% python3 -q
>>> import numpy as np
>>> from numpy import linalg as LA
>>> np.set_printoptions(precision=3, suppress=True, linewidth=120, floatmode="fixed")
>>> F = np.load("test4.npy")
>>> F
array([[-1.931, -4.052,  3.731],
       [-4.052,  4.029, -1.405],
       [ 3.731, -1.405,  2.902]])
>>> vals, V = LA.eig(F)
>>> np.sort(LA.eigvals(F.T))
array([-5.000,  2.000,  8.000])
>>> round(np.prod(vals), 3)
np.float64(-80.016)
>>> blk = np.stack([F, -1 * F, F[::-1]])
>>> blk.shape
(3, 3, 3)
>>> (blk @ F.T).shape
(3, 3, 3)
>>> LA.matrix_rank(blk.reshape(3, -1))
np.int64(2)
>>> np.round(LA.eigvals(F).sum().real, 3)
np.float64(5.0)
>>> round(LA.det(2 * F), 3), round(float(LA.det(F)), 3)
(np.float64(-640.131), -80.016)
>>> X = np.load("a.npy")
>>> X
array([[12, 18, 12],
       [ 5,  3,  2],
       [ 4,  0,  0],
       [ 3,  9,  6]])
>>> np.unravel_index(np.abs(X).argmax(), X.shape)
(np.int64(0), np.int64(1))
>>> X[:, 3]
Traceback (most recent call last):
  File "<python-input-17>", line 1, in <module>
    X[:, 3]
    ~^^^^^^
IndexError: index 3 is out of bounds for axis 1 with size 3
>>> X - X[0]
array([[  0,   0,   0],
       [ -7, -15, -10],
       [ -8, -18, -12],
       [ -9,  -9,  -6]])
>>> np.diff(X, axis=0)
array([[ -7, -15, -10],
       [ -1,  -3,  -2],
       [ -1,   9,   6]])
>>> X.shape
(4, 3)
>>> X.sum(axis=0)
array([24, 30, 20])
>>> LA.matrix_rank(X, rtol=0.1)
np.int64(2)
>>> np.argsort(-LA.norm(X, axis=0).round(6), kind="stable")[:3]
array([1, 0, 2])
>>> Uu, sv, VT = LA.svd(X)
>>> np.argmax(sv[:-1] / (sv[1:] + 1e-6)) + 1
np.int64(2)
>>> A2 = Uu[:, :2] @ np.diag(sv[:2]) @ VT[:2]
>>> LA.matrix_rank(X, rtol=0.05)
np.int64(2)
>>> LA.matrix_rank(A2)
np.int64(2)
>>> A2.round(3) + 0
array([[12.000, 18.000, 12.000],
       [ 5.000,  3.000,  2.000],
       [ 4.000,  0.000,  0.000],
       [ 3.000,  9.000,  6.000]])
>>> A2 = np.array([[8, 9, -8], [-1, -2, 8], [-5, 2, -6]])
>>> np.einsum("ik,kj->ji", X, A2)
array([[ 18,  27,  32, -15],
       [ 96,  43,  36,  21],
       [-24, -28, -32,  12]])
>>> LA.matrix_rank(np.vstack([X, A2.T]))
np.int64(3)
>>> A2 @ X
Traceback (most recent call last):
  File "<python-input-33>", line 1, in <module>
    A2 @ X
    ~~~^~~
ValueError: matmul: Input operand 1 has a mismatch in its core dimension 0, with gufunc signature (n?,k),(k,m?)->(n?,m?) (size 4 is different from 3)
>>> LA.matrix_rank(X @ A2)
np.int64(2)
>>> np.vstack([X, A2.T]).shape
(7, 3)
>>> A2.T @ X.T
array([[ 18,  27,  32, -15],
       [ 96,  43,  36,  21],
       [-24, -28, -32,  12]])
>>> Uu, sv, VT = LA.svd(X)
>>> V = VT[:(sv > 1e-8).sum()]
>>> rng = np.random.default_rng(50910)
>>> x = X[0] + 3 * X[3] + rng.integers(2) * np.eye(3)[2]
>>> x
array([21.000, 45.000, 30.000])
>>> LA.matrix_rank(np.vstack([X, x]))
np.int64(2)
>>> np.round(V.T @ V, 3) + 0
array([[1.000, 0.000, 0.000],
       [0.000, 0.692, 0.462],
       [0.000, 0.462, 0.308]])
